% python3 -q
>>> import numpy as np
>>> np.set_printoptions(suppress=True, linewidth=140)
>>> E = np.load("x.npy")
>>> print(E)
[[4. 1. 0. 0. 0.]
 [0. 4. 1. 0. 0.]
 [0. 0. 4. 1. 0.]
 [0. 0. 0. 4. 1.]
 [0. 0. 0. 0. 4.]]
>>> O = E.astype(float).copy()
>>> for j in range(5):
...     O[:, j] -= O[:, :j] @ (O[:, :j].T @ O[:, j])
...     O[:, j] /= np.linalg.norm(O[:, j])
... 
>>> print(O)
[[1. 0. 0. 0. 0.]
 [0. 1. 0. 0. 0.]
 [0. 0. 1. 0. 0.]
 [0. 0. 0. 1. 0.]
 [0. 0. 0. 0. 1.]]
>>> print(O.T @ O)
[[1. 0. 0. 0. 0.]
 [0. 1. 0. 0. 0.]
 [0. 0. 1. 0. 0.]
 [0. 0. 0. 1. 0.]
 [0. 0. 0. 0. 1.]]
>>> r0 = np.array([5, -1, -3, 5, 1])
>>> M2 = E + np.outer(r0, np.eye(5)[4])
>>> print(np.linalg.matrix_rank(np.linalg.inv(M2) - np.linalg.inv(E), tol=1e-8))
1
>>> print(M2)
[[ 4.  1.  0.  0.  5.]
 [ 0.  4.  1.  0. -1.]
 [ 0.  0.  4.  1. -3.]
 [ 0.  0.  0.  4.  6.]
 [ 0.  0.  0.  0.  5.]]
>>> print(np.linalg.matrix_rank(M2 - E))
1
>>> A = np.loadtxt("layer12.csv", delimiter=",")
>>> print(A.round(2))
[[-0.23  0.43 -0.36  0.08  0.79]
 [ 0.04 -0.59 -0.11 -0.71  0.36]
 [ 0.96  0.23 -0.02 -0.06  0.15]
 [ 0.    0.18 -0.84 -0.24 -0.45]
 [-0.15  0.61  0.39 -0.65 -0.14]]
>>> print(np.round(np.sort(np.abs(np.linalg.eigvals(A))), 2))
[1. 1. 1. 1. 1.]
>>> print(np.allclose(A @ A.T, A.T @ A))
True
>>> w1 = np.array([[1, 0, 1, 3, 2],
...     [3, 2, 1, 2, 2],
...     [3, 0, 3, 1, 1],
...     [0, 2, 2, 0, 2],
...     [0, 0, 0, 1, 3]])
>>> c = np.array([8, 0, 3, 3, 0])
>>> H = np.maximum(A @ w1 + c, 0)
>>> print((H > 0).mean(axis=0))
[1.  0.4 1.  1.  0.4]
>>> Z = np.array([[3, 1], [3, 0], [4, -5], [5, -3], [3, 2]])
>>> print((H @ Z).round(6).argmax(axis=1))
[0 0 0 0 0]
>>> print([int(np.linalg.matrix_rank(np.linalg.matrix_power(E, p))) for p in range(1, 6)])
[5, 5, 5, 5, 5]
>>> print(np.prod(np.diag(E)), np.round(np.linalg.det(E), 2))
1024.0 1024.0
>>> print(E @ E)
[[16.  8.  1.  0.  0.]
 [ 0. 16.  8.  1.  0.]
 [ 0.  0. 16.  8.  1.]
 [ 0.  0.  0. 16.  8.]
 [ 0.  0.  0.  0. 16.]]
>>> print(np.round(np.linalg.eigvals(A), 2))
[ 1.  +0.j   -0.19+0.98j -0.19-0.98j -0.92+0.39j -0.92-0.39j]
>>> print(np.round(np.poly(A), 2))
[ 1.    1.23  0.48 -0.48 -1.23 -1.  ]
>>> print(np.round(np.kron(np.eye(2, dtype=int), A), 2))
[[-0.23  0.43 -0.36  0.08  0.79 -0.    0.   -0.    0.    0.  ]
 [ 0.04 -0.59 -0.11 -0.71  0.36  0.   -0.   -0.   -0.    0.  ]
 [ 0.96  0.23 -0.02 -0.06  0.15  0.    0.   -0.   -0.    0.  ]
 [ 0.    0.18 -0.84 -0.24 -0.45  0.    0.   -0.   -0.   -0.  ]
 [-0.15  0.61  0.39 -0.65 -0.14 -0.    0.    0.   -0.   -0.  ]
 [-0.    0.   -0.    0.    0.   -0.23  0.43 -0.36  0.08  0.79]
 [ 0.   -0.   -0.   -0.    0.    0.04 -0.59 -0.11 -0.71  0.36]
 [ 0.    0.   -0.   -0.    0.    0.96  0.23 -0.02 -0.06  0.15]
 [ 0.    0.   -0.   -0.   -0.    0.    0.18 -0.84 -0.24 -0.45]
 [-0.    0.    0.   -0.   -0.   -0.15  0.61  0.39 -0.65 -0.14]]
>>> print(round(float(np.linalg.det(A.T)), 2))
1.0
>>> print(round(float(np.linalg.eigvals(A).sum().real), 2))
-1.23
>>> rng = np.random.default_rng(42)
>>> ang = np.sort(rng.uniform(-2, 2, 10))
>>> K = np.c_[ang, ang ** 2, ang ** 3] @ np.array([[2, 3, 3], [1, 0, 2], [-1, 2, 0]])
>>> print(K.round(2))
[[  3.67 -13.42   0.4 ]
 [  2.53 -11.05  -0.04]
 [ -0.41  -0.76  -0.61]
 [ -0.35  -0.61  -0.52]
 [  1.71   3.35   3.61]
 [  2.04   5.41   5.32]
 [  2.08   5.92   5.69]
 [  2.1    6.43   6.05]
 [  1.98  10.21   8.42]
 [  0.54  19.48  12.95]]
>>> vec = np.array([-3, 0, 0, -2, 0])
>>> print(5 - np.linalg.matrix_rank(A - np.eye(5), tol=1e-8))
1
>>> print(np.round(np.linalg.inv(A), 2) + 0)
[[-0.23  0.04  0.96  0.   -0.15]
 [ 0.43 -0.59  0.23  0.18  0.61]
 [-0.36 -0.11 -0.02 -0.84  0.39]
 [ 0.08 -0.71 -0.06 -0.24 -0.65]
 [ 0.79  0.36  0.15 -0.45 -0.14]]
>>> print(np.round(np.abs(np.linalg.eigvals(A)), 2))
[1. 1. 1. 1. 1.]
>>> Xs = K - K.mean(axis=0)
>>> vecs = np.linalg.svd(Xs)[2][:2]
>>> M2 = Xs - Xs @ vecs.T @ vecs
>>> print(np.round(M2.std(axis=0), 2))
[0.42 0.12 0.23]
>>> print(np.round((Xs @ vecs.T).std(axis=0), 2))
[9.95 2.09]
>>> print(np.round(np.cov(Xs @ vecs.T, rowvar=False), 2) + 0)
[[109.96   0.  ]
 [  0.     4.84]]
>>> print(np.round(np.linalg.norm(K, axis=0), 2))
[ 6.33 30.06 18.7 ]
>>> print(np.round(np.linalg.norm(K) ** 2 / np.linalg.norm(K, 2) ** 2, 2))
1.12
>>> print(np.linalg.norm(K, axis=1).argmax())
9
>>> print(round(np.linalg.norm(K, 2), 2))
33.97
>>> print(round(float(np.linalg.norm(K, "nuc")), 2))
47.25
>>> print(round(K[7] @ K[3], 2))
-7.79
>>> print(np.round(np.linalg.norm(K, axis=1), 2))
[13.92 11.33  1.06  0.87  5.22  7.86  8.47  9.08 13.38 23.4 ]
>>> X = np.load("case9.npy")
>>> print(X)
[[ 0.6   4.59  0.9 ]
 [-0.7  -2.34 -0.5 ]
 [ 0.2   0.1   0.  ]
 [ 1.6  -1.05 -0.2 ]
 [ 0.4   1.5   0.3 ]
 [ 2.    9.63  1.9 ]
 [-0.1  -4.86 -1.  ]
 [-0.8  -1.83 -0.4 ]
 [-0.2  -2.59 -0.5 ]
 [ 0.    4.86  1.  ]
 [ 0.2  -3.14 -0.6 ]
 [ 0.2   3.2   0.6 ]
 [ 0.5  -5.78 -1.2 ]
 [ 0.7  -3.19 -0.6 ]
 [-0.3  -1.1  -0.2 ]
 [ 0.4   0.44  0.1 ]]
>>> w1 = np.array([[6, 3, 4], [-8, 5, 7], [7, 7, -9]])
>>> c = np.array([9, 0, 9])
>>> H = np.maximum(X @ w1 + c, 0)
>>> print((H > 0).astype(int))
[[0 1 1]
 [1 0 0]
 [1 1 1]
 [1 0 1]
 [1 1 1]
 [0 1 1]
 [1 0 0]
 [1 0 0]
 [1 0 0]
 [0 1 1]
 [1 0 0]
 [0 1 1]
 [1 0 0]
 [1 0 0]
 [1 0 1]
 [1 1 1]]
>>> print(np.round((H > 0).mean(axis=0), 2))
[0.75 0.44 0.56]
>>> Z = np.array([[-4, -3, 1], [-4, 4, -5], [1, 3, 5]])
>>> print(w1 @ Z)
[[-32   6  11]
 [ 19  65   2]
 [-65 -20 -73]]
>>> print((H @ Z).round(6).argmax(axis=1))
[1 2 2 2 1 1 2 2 2 1 2 1 2 2 2 2]
